$ python3 -q
>>> import numpy as np
>>> import numpy.linalg as la
>>> np.set_printoptions(precision=2, suppress=True, linewidth=140)
>>> E = np.loadtxt("block5.csv", delimiter=",")
>>> E
array([[ 0.96,  0.04, -0.13, -0.13, -0.04, -0.22],
       [ 0.04,  0.96,  0.13,  0.13,  0.04,  0.22],
       [-0.13,  0.13,  0.61, -0.39, -0.13, -0.65],
       [-0.13,  0.13, -0.39,  0.61, -0.13, -0.65],
       [-0.04,  0.04, -0.13, -0.13,  0.96, -0.22],
       [-0.22,  0.22, -0.65, -0.65, -0.22, -0.09]])
>>> other = np.array([[2, 3, 1], [0, 0, 2], [1, 1, 0], [2, 2, 0], [1, 3, 1], [2, 2, 3]])
>>> la.matrix_rank(np.vstack([E, other.T]))
np.int64(6)
>>> np.einsum("ij->j", E)
array([ 0.48,  1.52, -0.57, -0.57,  0.48, -1.61])
>>> la.matrix_rank(E @ other)
np.int64(3)
>>> vals, evecs = la.eigh(E)
>>> la.eigvalsh(E + -3 * np.eye(6))
array([-4., -2., -2., -2., -2., -2.])
>>> la.svd(E, compute_uv=False)
array([1., 1., 1., 1., 1., 1.])
>>> np.unique(vals.round(6) + 0, return_counts=True)[1]
array([1, 5])
>>> np.round(evecs.T @ E @ evecs, 2) + 0
array([[-1.,  0.,  0.,  0.,  0.,  0.],
       [ 0.,  1.,  0.,  0.,  0.,  0.],
       [ 0.,  0.,  1.,  0.,  0.,  0.],
       [ 0.,  0.,  0.,  1.,  0.,  0.],
       [ 0.,  0.,  0.,  0.,  1.,  0.],
       [ 0.,  0.,  0.,  0.,  0.,  1.]])
>>> (vals > 1e-8).sum(), (vals < -1e-8).sum()
(np.int64(5), np.int64(1))
>>> np.all(la.eigvalsh(E) > 0)
np.False_
>>> x0 = np.array([-2, 2, -3, -2, 0, -1])
>>> np.round(la.det(E), 2)
np.float64(-1.0)
>>> 6 - la.matrix_rank(E - np.eye(6), tol=1e-8)
np.int64(5)
>>> vals, evecs = la.eigh(E)
>>> x0 = np.array([0, 3, 2, 3, 2, 3])
>>> np.round(evecs * np.abs(vals) @ evecs.T, 2) + 0
array([[1., 0., 0., 0., 0., 0.],
       [0., 1., 0., 0., 0., 0.],
       [0., 0., 1., 0., 0., 0.],
       [0., 0., 0., 1., 0., 0.],
       [0., 0., 0., 0., 1., 0.],
       [0., 0., 0., 0., 0., 1.]])
>>> round(x0 @ E @ x0 / (x0 @ x0), 2), round(vals[0], 2), round(float(vals[-1]), 2)
(np.float64(-0.04), np.float64(-1.0), 1.0)
>>> la.eigvalsh(E[1:, 1:])
array([-0.96,  1.  ,  1.  ,  1.  ,  1.  ])
>>> J = np.load("w.npy")
>>> J
array([[4, 0, 2],
       [0, 2, 1],
       [2, 1, 6]])
>>> # symmetric
>>> ang = np.radians(60)
>>> Rm = np.eye(3)
>>> Rm[1, 1] = Rm[2, 2] = np.cos(ang)
>>> Rm[1, 2], Rm[2, 1] = -np.sin(ang), np.sin(ang)
>>> Rm
array([[ 1.  ,  0.  ,  0.  ],
       [ 0.  ,  0.5 , -0.87],
       [ 0.  ,  0.87,  0.5 ]])
>>> other = J @ Rm.T
>>> round(la.det(Rm), 2), np.trace(Rm)
(np.float64(1.0), np.float64(2.0))
>>> np.allclose(la.norm(J, axis=1), la.norm(other, axis=1))
True
>>> np.allclose(J @ J.T, other @ other.T)
True
>>> other
array([[ 4.  , -1.73,  1.  ],
       [ 0.  ,  0.13,  2.23],
       [ 2.  , -4.7 ,  3.87]])
>>> la.svd(J, compute_uv=False), la.svd(other, compute_uv=False)
(array([7.37, 3.  , 1.63]), array([7.37, 3.  , 1.63]))
>>> np.abs(other - J).max(axis=0)
array([0.  , 5.7 , 2.13])
>>> other = np.array([[1, 0], [2, 1]])
>>> arr = np.kron(np.eye(2, dtype=int), other)
>>> arr
array([[1, 0, 0, 0],
       [2, 1, 0, 0],
       [0, 0, 1, 0],
       [0, 0, 2, 1]])
>>> # triangular: eigenvalues sit on the diagonal
>>> rng = np.random.default_rng(45374)
>>> idx = rng.permutation(4)
>>> idx
array([0, 3, 2, 1])
>>> other = arr[idx][:, idx]
>>> np.round(la.det(other), 2), round(la.det(arr[idx]), 2)
(np.float64(1.0), np.float64(-1.0))
>>> np.allclose(other, arr)
False
>>> F = np.load("out14.npy")
>>> F
array([[0, 3, 0, 0, 3, 3],
       [3, 0, 3, 0, 0, 3],
       [3, 3, 0, 3, 0, 0],
       [0, 3, 3, 0, 3, 0],
       [0, 0, 3, 3, 0, 3],
       [3, 0, 0, 3, 3, 0]])
>>> np.fft.fft(F[0])
array([ 9. +0.j ,  1.5+2.6j, -4.5-2.6j, -3. -0.j , -4.5+2.6j,  1.5-2.6j])
>>> np.sort(np.abs(np.fft.fft(F[0]))), np.sort(la.svd(F, compute_uv=False))
(array([3. , 3. , 3. , 5.2, 5.2, 9. ]), array([3. , 3. , 3. , 5.2, 5.2, 9. ]))
>>> q, Rm = la.qr(F)
>>> q.shape, Rm.shape
((6, 6), (6, 6))
>>> np.round(q @ Rm, 2) + 0
array([[0., 3., 0., 0., 3., 3.],
       [3., 0., 3., 0., 0., 3.],
       [3., 3., 0., 3., 0., 0.],
       [0., 3., 3., 0., 3., 0.],
       [0., 0., 3., 3., 0., 3.],
       [3., 0., 0., 3., 3., 0.]])
>>> np.trace(q @ q.T)
np.float64(6.0)
>>> np.round(q.T @ q, 2) + 0
array([[1., 0., 0., 0., 0., 0.],
       [0., 1., 0., 0., 0., 0.],
       [0., 0., 1., 0., 0., 0.],
       [0., 0., 0., 1., 0., 0.],
       [0., 0., 0., 0., 1., 0.],
       [0., 0., 0., 0., 0., 1.]])
>>> f = np.array([3, 2, 0, -1, 3, -2])
>>> other = F + np.outer(f, np.eye(6)[5])
>>> round(la.det(other) / la.det(F), 2), round(1 + la.solve(F, f)[5], 2)
(np.float64(2.15), np.float64(2.15))
>>> other
array([[ 0.,  3.,  0.,  0.,  3.,  6.],
       [ 3.,  0.,  3.,  0.,  0.,  5.],
       [ 3.,  3.,  0.,  3.,  0.,  0.],
       [ 0.,  3.,  3.,  0.,  3., -1.],
       [ 0.,  0.,  3.,  3.,  0.,  6.],
       [ 3.,  0.,  0.,  3.,  3., -2.]])
>>> F.ravel(order="F")
array([0, 3, 3, 0, 0, 3, 3, 0, 3, 3, 0, 0, 0, 3, 0, 3, 3, 0, 0, 0, 3, 0, 3, 3, 3, 0, 0, 3, 0, 3, 3, 3, 0, 0, 3, 0])
>>> blk = F.reshape(6, 2, -1)
>>> np.einsum("ihd,jhd->hij", blk, blk).shape
(2, 6, 6)
>>> data = np.load("x.npy")
>>> data
array([[0, 0, 2, 3],
       [0, 0, 0, 2],
       [2, 0, 0, 0],
       [3, 2, 0, 0]])
>>> # symmetric, so the eigenvalues are real
>>> idx = rng.permutation(4)
>>> idx
array([3, 0, 1, 2])
>>> other = data[idx][:, idx]
>>> np.trace(other)
np.int64(0)
>>> other
array([[0, 3, 2, 0],
       [3, 0, 0, 2],
       [2, 0, 0, 0],
       [0, 2, 0, 0]])
